$ python3 -q
>>> import numpy as np
>>> np.set_printoptions(precision=3, suppress=True, linewidth=160, legacy="1.25")
>>> m1 = np.load("sample7.npy")
>>> print(m1)
[[ 0.707  0.     0.707  0.   ]
 [ 0.     1.     0.     0.   ]
 [-0.707  0.     0.707  0.   ]
 [ 0.     0.     0.     1.   ]]
>>> u = np.array([3, 2])
>>> print(np.polyval(u, m1[1]))
[2. 5. 2. 2.]
>>> print(np.convolve(m1[1], u))
[0. 3. 2. 0. 0.]
>>> print(np.correlate(m1[1], m1[0], "full"))
[0.    0.    0.707 0.    0.707 0.    0.   ]
>>> x = np.array([-2, 0, -1, 2])
>>> rhs = m1 @ x
>>> print(rhs)
[-2.121  0.     0.707  2.   ]
>>> print(np.linalg.solve(m1, m1[:, 2]))
[0. 0. 1. 0.]
>>> print(np.linalg.solve(m1.T, m1[2]))
[0. 0. 1. 0.]
>>> print(np.linalg.solve(m1, 4 * rhs))
[-8.  0. -4.  8.]
>>> print(np.linalg.solve(m1, rhs))
[-2.  0. -1.  2.]
>>> print(np.linalg.solve(m1, rhs + m1[:, 3]))
[-2.  0. -1.  3.]
>>> basis = np.array([[-2, -1, -1], [0, -1, 2], [0, 2, -1]])
>>> data = np.repeat(basis, 17 // 3, axis=0)
>>> rng = np.random.default_rng(45)
>>> data = data + 0.05 * rng.normal(size=data.shape)
>>> print(data.round(3) + 0)
[[-2.023 -1.031 -0.993]
 [-1.958 -1.007 -0.987]
 [-1.973 -0.966 -1.045]
 [-1.977 -1.001 -1.03 ]
 [-2.034 -1.011 -1.05 ]
 [-0.073 -0.997  2.039]
 [-0.012 -0.963  1.98 ]
 [-0.05  -1.076  1.959]
 [ 0.073 -1.011  1.909]
 [ 0.    -1.019  1.976]
 [-0.032  1.958 -1.019]
 [-0.091  1.943 -1.016]
 [ 0.038  2.023 -0.907]
 [ 0.06   1.907 -0.974]
 [ 0.049  2.011 -1.093]]
>>> hat = data @ np.linalg.solve(data.T @ data, data.T)
>>> print(np.round(np.linalg.eigvalsh(hat), 3) + 0)
[0. 0. 0. 0. 0. 0. 0. 0. 0. 0. 0. 0. 1. 1. 1.]
>>> print(np.trace(hat))
3.0
>>> print(np.linalg.matrix_rank(np.eye(15) - hat))
12
>>> Ac = (data - data.mean(axis=0)) / data.std(axis=0)
>>> print(np.argwhere(np.abs(Ac) > 2))
[]
>>> c = np.linalg.lstsq(np.delete(Ac, 1, axis=1), Ac[:, 1])[0]
>>> print(np.abs(c).argmax())
0
>>> print(c)
[ 0.997 -0.993]
>>> print(round(float(1 - np.var(Ac[:, 1] - np.delete(Ac, 1, axis=1) @ c)), 3))
0.996
>>> u = np.array([1, 1, 2, -1]) + 0.5
>>> feats = np.eye(4) - 2 * np.outer(u, u) / (u @ u)
>>> print(feats)
[[ 0.591 -0.409 -0.682  0.136]
 [-0.409  0.591 -0.682  0.136]
 [-0.682 -0.682 -0.136  0.227]
 [ 0.136  0.136  0.227  0.955]]
>>> other = np.array([[0, 0], [4, 1]])
>>> basis = np.kron(other, feats)
>>> print(basis.shape)
(8, 8)
>>> print(np.linalg.matrix_rank(basis))
4
>>> u = np.array([1, 7, 3, 3])
>>> other = feats + np.outer(u, np.eye(4)[3])
>>> print(np.linalg.matrix_rank(other - feats))
1
>>> print(round(float(np.linalg.det(other) / np.linalg.det(feats)), 3), np.round(1 + np.linalg.solve(feats, u)[3], 3))
5.636 5.636
>>> print(other)
[[ 0.591 -0.409 -0.682  1.136]
 [-0.409  0.591 -0.682  7.136]
 [-0.682 -0.682 -0.136  3.227]
 [ 0.136  0.136  0.227  3.955]]
>>> print(np.linalg.matrix_rank(np.linalg.inv(other) - np.linalg.inv(feats), tol=1e-8))
1
>>> x = np.array([0, 3, 3, 1])
>>> rhs = feats @ x
>>> print(rhs)
[-3.136 -0.136 -2.227  2.045]
>>> print(np.round(np.linalg.solve(feats, rhs + feats[:, 1]), 3) + 0)
[0. 4. 3. 1.]
>>> print(np.round(np.linalg.solve(feats, feats[:, 3]), 3) + 0)
[0. 0. 0. 1.]
>>> print(np.round(np.linalg.solve(feats, -1 * rhs), 3) + 0)
[ 0. -3. -3. -1.]
>>> K = np.loadtxt("mat.csv", delimiter=",")
>>> print(K)
[[-1.3 -1.5 -0.5]
 [ 1.2 -0.5 -0.2]
 [-1.6 -0.4 -1.8]
 [ 0.6 -0.2  0.7]]
>>> other = np.c_[K[:, :1] @ np.array([[3]]), np.array([2, 2, 2, -1])]
>>> print(other)
[[-3.9  2. ]
 [ 3.6  2. ]
 [-4.8  2. ]
 [ 1.8 -1. ]]
>>> print(np.linalg.matrix_rank(other))
2
>>> w1 = np.array([[0, -1], [1, -2], [3, 1]])
>>> c = np.array([-2, 0])
>>> act = np.maximum(K @ w1 + c, 0)
>>> print((act > 0).mean(axis=0))
[0.   0.75]
>>> print(np.linalg.matrix_rank(act))
1
>>> basis = np.array([[4, 1, 6], [1, 0, 4]])
>>> print((act @ basis).round(6).argmax(axis=1))
[2 0 2 2]
>>> print(act @ basis)
[[ 3.8  0.  15.2]
 [ 0.   0.   0. ]
 [ 0.6  0.   2.4]
 [ 0.5  0.   2. ]]
>>> print(w1 @ basis)
[[-1  0 -4]
 [ 2  1 -2]
 [13  3 22]]
>>> vals, V = np.linalg.eigh(feats)
>>> print(np.round(V.T @ V, 3) + 0)
[[1. 0. 0. 0.]
 [0. 1. 0. 0.]
 [0. 0. 1. 0.]
 [0. 0. 0. 1.]]
>>> print(np.linalg.eigvalsh(feats @ feats))
[1. 1. 1. 1.]
>>> print(round(vals.sum(), 3), round(np.trace(feats), 3))
2.0 2.0
>>> print(vals)
[-1.  1.  1.  1.]
>>> W0 = np.array([[3, 2, 0],
...     [4, 3, 2],
...     [5, 3, 3],
...     [8, 3, 5],
...     [11, 3, 5],
...     [13, 6, 5],
...     [15, 8, 6],
...     [16, 11, 9],
...     [17, 13, 10],
...     [17, 15, 10]])
>>> Ac = (W0 - W0.mean(axis=0)) / W0.std(axis=0)
>>> print(np.argwhere(np.abs(Ac) > 2))
[]
>>> c = np.linalg.lstsq(np.delete(Ac, 1, axis=1), Ac[:, 1])[0]
>>> print(round(float(1 - np.var(Ac[:, 1] - np.delete(Ac, 1, axis=1) @ c)), 3))
0.847
>>> print(c)
[0.16  0.768]
>>> Ac = W0 - W0.mean(axis=0)
>>> left, sv, vt = np.linalg.svd(Ac, full_matrices=False)
>>> print(np.searchsorted(np.cumsum(sv ** 2) / (sv ** 2).sum(), 0.9) + 1)
1
>>> print(np.round(Ac.mean(axis=0), 3) + 0)
[0. 0. 0.]
>>> print(sv)
[23.422  5.291  2.633]
>>> print(np.abs(vt[-1]))
[0.326 0.265 0.907]
>>> print(vt[0] * np.sign(vt[0, np.abs(vt[0]).argmax()]))
[0.692 0.587 0.42 ]
>>> print(np.abs(left[:, 0]).argmax())
9
>>> print(sv ** 2 / (sv ** 2).sum())
[0.94  0.048 0.012]
>>> print(np.linalg.matrix_rank(Ac))
3
>>> cov = np.cov(W0, rowvar=False)
>>> print(np.corrcoef(W0.T))
[[1.    0.881 0.938]
 [0.881 1.    0.919]
 [0.938 0.919 1.   ]]
>>> print(np.linalg.eigvalsh(cov)[::-1])
[60.952  3.111  0.77 ]
>>> print(np.argsort(-W0.std(axis=0).round(6), kind="stable"))
[0 1 2]
>>> print(np.argwhere(np.triu(np.abs(np.corrcoef(W0.T)) > 0.8, 1)))
[[0 1]
 [0 2]
 [1 2]]
>>> print(cov)
[[30.544 23.3   17.5  ]
 [23.3   22.9   14.833]
 [17.5   14.833 11.389]]
>>> x = np.array([2, -1, 2, -2])
>>> print(4 - np.linalg.matrix_rank(feats - np.eye(4), tol=1e-8))
3
>>> print(np.linalg.inv(feats))
[[ 0.591 -0.409 -0.682  0.136]
 [-0.409  0.591 -0.682  0.136]
 [-0.682 -0.682 -0.136  0.227]
 [ 0.136  0.136  0.227  0.955]]
>>> print(np.sort(np.abs(np.degrees(np.angle(np.linalg.eigvals(feats))))))
[  0.   0.   0. 180.]
>>> print(np.abs(np.linalg.eigvals(feats)))
[1. 1. 1. 1.]
>>> print(round(float(np.linalg.norm(x)), 3), round(float(np.linalg.norm(feats @ x)), 3))
3.606 3.606
>>> M = np.loadtxt("arr.csv", delimiter=",")
>>> print(M)
[[  6.075  11.985  -1.532]
 [  5.535  10.208  -0.154]
 [  4.951   8.355   1.19 ]
 [  3.947   5.395   3.034]
 [  0.769   0.206   1.57 ]
 [ -2.049  -1.726  -0.761]
 [ -3.204  -3.509   0.563]
 [ -4.668  -6.305   3.272]
 [ -4.703  -6.377   3.346]
 [ -6.749 -10.947   8.349]]
>>> u, v = M[5], M[4]
>>> print(np.round(u @ v, 3))
-3.126
>>> p = (u @ v) / (u @ u) * u
>>> print(np.round(np.linalg.norm(u + v) ** 2 + np.linalg.norm(u - v) ** 2, 3))
21.711
>>> Ac = M - M.mean(axis=0)
>>> V = np.linalg.svd(Ac)[2][:2]
>>> other = Ac - Ac @ V.T @ V
>>> print(other.std(axis=0))
[0.345 0.231 0.079]
>>> print(round(float(np.linalg.norm(other) / np.linalg.norm(Ac)), 3))
0.046
>>> print((Ac @ V.T).std(axis=0))
[8.954 1.949]
>>> Ac = M - M.mean(axis=0)
>>> left, sv, vt = np.linalg.svd(Ac, full_matrices=False)
>>> print(np.abs(vt[-1]))
[0.816 0.547 0.187]
>>> print(np.round((sv ** 2).sum() ** 2 / (sv ** 4).sum(), 3))
1.099
>>> print(np.abs(vt[0]).argmax())
1
>>> print(np.linalg.matrix_rank(Ac))
3
>>> other = np.c_[M[:, :2] @ np.array([[-1, -7], [4, -7]]), np.array([3, 0, 0, 1, 0, -1, -3, 2, -2, 3])]
>>> print(other)
[[  41.865 -126.42     3.   ]
 [  35.297 -110.201    0.   ]
 [  28.469  -93.142    0.   ]
 [  17.633  -65.394    1.   ]
 [   0.055   -6.825    0.   ]
 [  -4.855   26.425   -1.   ]
 [ -10.832   46.991   -3.   ]
 [ -20.552   76.811    2.   ]
 [ -20.805   77.56    -2.   ]
 [ -37.039  123.872    3.   ]]
>>> print(np.linalg.matrix_rank(np.c_[M, other]))
4
>>> print(np.linalg.matrix_rank(other))
3
>>> idx = M[:, 1] > np.median(M[:, 1])
>>> u = M[idx].mean(axis=0) - M[~idx].mean(axis=0)
>>> print(idx.astype(int))
[1 1 1 1 1 0 0 0 0 0]
>>> print(((M - M.mean(axis=0)) @ u > 0).astype(int))
[1 1 1 1 1 0 0 0 0 0]
>>> print(u)
[ 8.53  13.003 -2.132]
>>> X = np.loadtxt("w.csv", delimiter=",")
>>> print(X)
[[ 4.385 -1.249]
 [-0.9    3.107]]
>>> x = np.array([1, -1])
>>> a = np.maximum(X @ x, 0)
>>> print(a)
[5.634 0.   ]
>>> print(np.flatnonzero(a > 1e-9))
[0]
>>> print(X * (a > 1e-9)[:, None])
[[ 4.385 -1.249]
 [-0.     0.   ]]
